In [1]: import numpy as np

In [2]: import numpy.linalg as la

In [3]: np.set_printoptions(suppress=True, linewidth=160)

In [4]: tidy = lambda a: np.round(a, 3) + 0

In [5]: M2 = np.array([[2, 1, 0, 0], [2, 2, 2, 0], [0, 1, 2, 0], [2, 0, 0, 2]])

In [6]: E = np.triu(M2, 1)

In [7]: E
Out[7]: 
array([[0, 1, 0, 0],
       [0, 0, 2, 0],
       [0, 0, 0, 0],
       [0, 0, 0, 0]])

In [8]: [round(float(x), 3) for x in la.svd(E, compute_uv=False)[:3]]
Out[8]: [2.0, 1.0, 0.0]

In [9]: tidy(la.norm(E, 2) / la.norm(E))
Out[9]: np.float64(0.894)

In [10]: tidy(E @ la.pinv(E) @ E)
Out[10]: 
array([[0., 1., 0., 0.],
       [0., 0., 2., 0.],
       [0., 0., 0., 0.],
       [0., 0., 0., 0.]])

In [11]: tidy(np.trace(la.pinv(E) @ E))
Out[11]: np.float64(2.0)

In [12]: print(np.unique(E.round(6), axis=0).shape)
(3, 4)

In [13]: arr = np.loadtxt("sample3.csv", delimiter=",")

In [14]: arr
Out[14]: 
array([[-13.323,  19.451,  22.173, -20.162],
       [-12.849,  19.999,  19.473, -21.768],
       [-11.307,  21.212,  20.738, -20.605],
       [-11.15 ,  20.401,  21.45 , -21.431],
       [-13.482,  21.699,  21.657, -22.358],
       [-10.597,  22.243,  20.071, -21.099],
       [-12.338,  22.05 ,  21.196, -19.112],
       [-11.241,  19.738,  21.459, -21.343],
       [-11.548,  18.161,  20.41 , -20.99 ],
       [-11.814,  20.624,  18.618, -20.853]])

In [15]: x0 = np.array([-1, -2, 3, -2])

In [16]: h = np.maximum(arr @ x0, 0)

In [17]: tidy(np.maximum(arr @ x0, 0) - np.maximum(-arr @ x0, 0))
Out[17]: array([81.264, 74.806, 72.307, 77.56 , 79.771, 68.522, 70.05 , 78.828, 78.436, 68.126])

In [18]: tidy(arr.T @ h)
Out[18]: array([ -8988.834,  15377.891,  15570.233, -15736.386])

In [19]: J = np.load("a.npy")

In [20]: J
Out[20]: 
array([[-2.,  6.,  4.,  2.],
       [ 0.,  2.,  0.,  0.],
       [ 0.,  0.,  2.,  0.],
       [-4.,  6.,  4.,  4.]])

In [21]: # rank 3

In [22]: r = la.matrix_rank(J)

In [23]: r
Out[23]: np.int64(3)

In [24]: null = la.svd(J)[2][r:].T

In [25]: [int(la.matrix_rank(np.delete(J, i, axis=0))) for i in range(4)]
Out[25]: [3, 3, 3, 3]

In [26]: tidy(null @ null.T)
Out[26]: 
array([[0.5, 0. , 0. , 0.5],
       [0. , 0. , 0. , 0. ],
       [0. , 0. , 0. , 0. ],
       [0.5, 0. , 0. , 0.5]])

In [27]: left, sig, Vt = la.svd(J, full_matrices=False)

In [28]: left.shape, sig.shape, Vt.shape
Out[28]: ((4, 4), (4,), (4, 4))

In [29]: np.allclose(left * sig @ Vt, J)
Out[29]: True

In [30]: tidy(sig)
Out[30]: array([12.,  2.,  2.,  0.])

In [31]: tidy(np.sqrt((sig ** 2).sum())), tidy(la.norm(J))
Out[31]: (np.float64(12.329), np.float64(12.329))

In [32]: tidy(np.cumsum(sig ** 2) / np.sum(sig ** 2))
Out[32]: array([0.947, 0.974, 1.   , 1.   ])

In [33]: np.abs(left[:, 0]).round(6).argmax()
Out[33]: np.int64(3)

In [34]: W = np.array([[-2, -4, -2, 9, 7, -6],
    ...:     [-2, -1, 7, 4, -1, -2],
    ...:     [-9, -3, 3, -1, 0, -5],
    ...:     [5, 2, 9, -8, 1, -8]])

In [35]: c = np.array([-5, 1, 5, 3, -4, 3])

In [36]: H = np.maximum(J @ W + c, 0)

In [37]: la.matrix_rank(H)
Out[37]: np.int64(3)

In [38]: (H > 0).mean(axis=0)
Out[38]: array([0.  , 0.25, 1.  , 0.5 , 0.  , 0.  ])

In [39]: H
Out[39]: 
array([[  0.,   0.,  81.,   0.,   0.,   0.],
       [  0.,   0.,  19.,  11.,   0.,   0.],
       [  0.,   0.,  11.,   1.,   0.,   0.],
       [  0.,   7., 103.,   0.,   0.,   0.]])

In [40]: Z = np.array([[-4, 2], [-4, 0], [2, 5], [1, -4], [-1, 1], [-1, 3]])

In [41]: print(H @ Z)
[[162. 405.]
 [ 49.  51.]
 [ 23.  51.]
 [178. 515.]]

In [42]: left, sig, Vt = la.svd(J)

In [43]: np.argmax(sig[:-1] / (sig[1:] + 1e-6)) + 1
Out[43]: np.int64(3)

In [44]: M2 = left[:, :3] @ np.diag(sig[:3]) @ Vt[:3]

In [45]: print(tidy(la.norm(J - M2) / la.norm(J)))
0.0

In [46]: tidy(la.norm(J - M2, 2)), tidy(sig[3])
Out[46]: (np.float64(0.0), np.float64(0.0))

In [47]: tidy(M2)
Out[47]: 
array([[-2.,  6.,  4.,  2.],
       [ 0.,  2.,  0.,  0.],
       [ 0.,  0.,  2.,  0.],
       [-4.,  6.,  4.,  4.]])

In [48]: X = np.loadtxt("case17.csv", delimiter=",")

In [49]: X
Out[49]: 
array([[ 6.769,  7.006, -2.249],
       [ 7.065,  7.724, -1.048],
       [ 6.815,  7.417,  0.03 ],
       [ 7.172,  8.572, -0.799],
       [ 8.205,  7.261, -1.45 ],
       [-2.389,  7.137,  6.042],
       [ 8.872,  8.002, -1.505],
       [-3.978,  5.954,  4.797],
       [-3.458,  6.008,  4.272],
       [-4.881,  7.618,  5.983],
       [ 4.974,  7.821, -0.125],
       [-4.879,  5.905,  4.868],
       [-4.428,  7.431,  5.568],
       [-7.753,  6.736,  4.161],
       [-4.255,  7.203,  6.087],
       [ 5.106,  7.188, -1.353],
       [ 6.737,  6.533, -2.172],
       [ 7.001,  7.292, -2.01 ],
       [ 7.535,  8.243, -1.068],
       [ 4.851,  6.744, -1.712],
       [-5.405,  5.335,  5.134],
       [-5.032,  6.855,  4.692],
       [ 4.605,  8.728, -2.919],
       [-5.189,  4.754,  2.772],
       [ 4.538,  9.223,  0.589]])

In [50]: Xc = (X - X.mean(axis=0)) / X.std(axis=0)

In [51]: tidy(Xc.std(axis=0))
Out[51]: array([1., 1., 1.])

In [52]: c = la.lstsq(np.delete(Xc, 2, axis=1), Xc[:, 2])[0]

In [53]: tidy(c)
Out[53]: array([-1.006,  0.142])

In [54]: np.abs(c).argmax()
Out[54]: np.int64(0)

In [55]: tidy(1 - np.var(Xc[:, 2] - np.delete(Xc, 2, axis=1) @ c))
Out[55]: np.float64(0.866)
